$ ipython --no-banner

In [1]: import numpy as np

In [2]: from numpy import linalg as LA

In [3]: np.set_printoptions(suppress=True, linewidth=200)

In [4]: rng = np.random.default_rng(197)

In [5]: W0 = np.eye(4, dtype=int)[rng.permutation(4)]

In [6]: W0
Out[6]: 
array([[0, 0, 0, 1],
       [0, 0, 1, 0],
       [0, 1, 0, 0],
       [1, 0, 0, 0]])

In [7]: f, v = W0[3], W0[1]

In [8]: f @ f
Out[8]: np.int64(1)

In [9]: pr = (f @ v) / (f @ f) * f

In [10]: np.outer(f, v)
Out[10]: 
array([[0, 0, 1, 0],
       [0, 0, 0, 0],
       [0, 0, 0, 0],
       [0, 0, 0, 0]])

In [11]: print(v - pr)
[0. 0. 1. 0.]

In [12]: LA.matrix_rank(np.outer(f, v))
Out[12]: np.int64(1)

In [13]: np.round(LA.norm(f + v) ** 2 + LA.norm(f - v) ** 2, 1)
Out[13]: np.float64(4.0)

In [14]: E = np.load("w.npy")

In [15]: print(E)
[[-1  9  4  1]
 [-3  0  7  7]
 [ 0 -2  2  4]
 [-1  9  4  1]]

In [16]: left, sv, VT = LA.svd(E, full_matrices=False)

In [17]: left.shape, sv.shape, VT.shape
Out[17]: ((4, 4), (4,), (4, 4))

In [18]: np.round(np.abs(VT[0]), 1)
Out[18]: array([0.2, 0.8, 0.6, 0.3])

In [19]: out = E[0, 0] * E[1:] - np.outer(E[1:, 0], E[0])

In [20]: out
Out[20]: 
array([[ 0, 27,  5, -4],
       [ 0,  2, -2, -4],
       [ 0,  0,  0,  0]])

In [21]: LA.matrix_rank(out), LA.matrix_rank(E)
Out[21]: (np.int64(2), np.int64(3))

In [22]: print(E[:, 0] / E[0, 0])
[ 1.  3. -0.  1.]

In [23]: np.allclose(E[:-1].T @ LA.lstsq(E[:-1].T, E[-1])[0], E[-1])
Out[23]: True

In [24]: LA.lstsq(E[:-1].T, E[-1])[2]
Out[24]: np.int32(3)

In [25]: print(np.abs(np.diag(LA.qr(E)[1])) > 1e-9)
[ True  True  True False]

In [26]: z = rng.permutation(4)

In [27]: z
Out[27]: array([0, 3, 2, 1])

In [28]: out = E[z][:, z]

In [29]: np.trace(out)
Out[29]: np.int64(2)

In [30]: np.diag(out)
Out[30]: array([-1,  1,  2,  0])

In [31]: np.round(LA.norm(E, 2) / LA.norm(E), 1)
Out[31]: np.float64(0.8)

In [32]: LA.matrix_rank(E, rtol=0.1)
Out[32]: np.int64(2)

In [33]: [round(float(x), 1) for x in LA.svd(E, compute_uv=False)[:3]]
Out[33]: [14.9, 10.2, 1.4]

In [34]: K = np.load("mat.npy")

In [35]: K
Out[35]: 
array([[ -8.5,  -5.2,   6.8],
       [ -8.7,  -5.7,   6. ],
       [ -8.8,  -6. ,   5.9],
       [ -7.8,  -8. ,   5.5],
       [ -8.2,  -6.8,   6.8],
       [ -8.7,  -6. ,   5.9],
       [ -7.8,  -4.7,   6.9],
       [ -9.1,  -6.2,   5.6],
       [ -8.7,  -5. ,   5.9],
       [ -7.9,  -5.7,   5.3],
       [ -9.9,  -6.5,   7. ],
       [-10. ,  -4.8,   7.7],
       [ -8.5,  -7.3,   7.8],
       [ -9.8,  -7.1,   5.2],
       [ -7.8,  -5.3,   6.5],
       [-10.9,  -5. ,   4.2],
       [-10.1,  -6.2,   5.2],
       [ -9. ,  -6.1,   5.7],
       [-10.2,  -3.3,   4.9],
       [ -9.5,  -6.4,   6.7],
       [ -8.3,  -5.1,   5.6],
       [ -9.3,  -4.9,   6.1],
       [-10.1,  -6.3,   5.2],
       [ -7.7,  -8.3,   6.5],
       [ -8.1,  -6.6,   5.5]])

In [36]: cov = np.cov(K, rowvar=False)

In [37]: cov.shape
Out[37]: (3, 3)
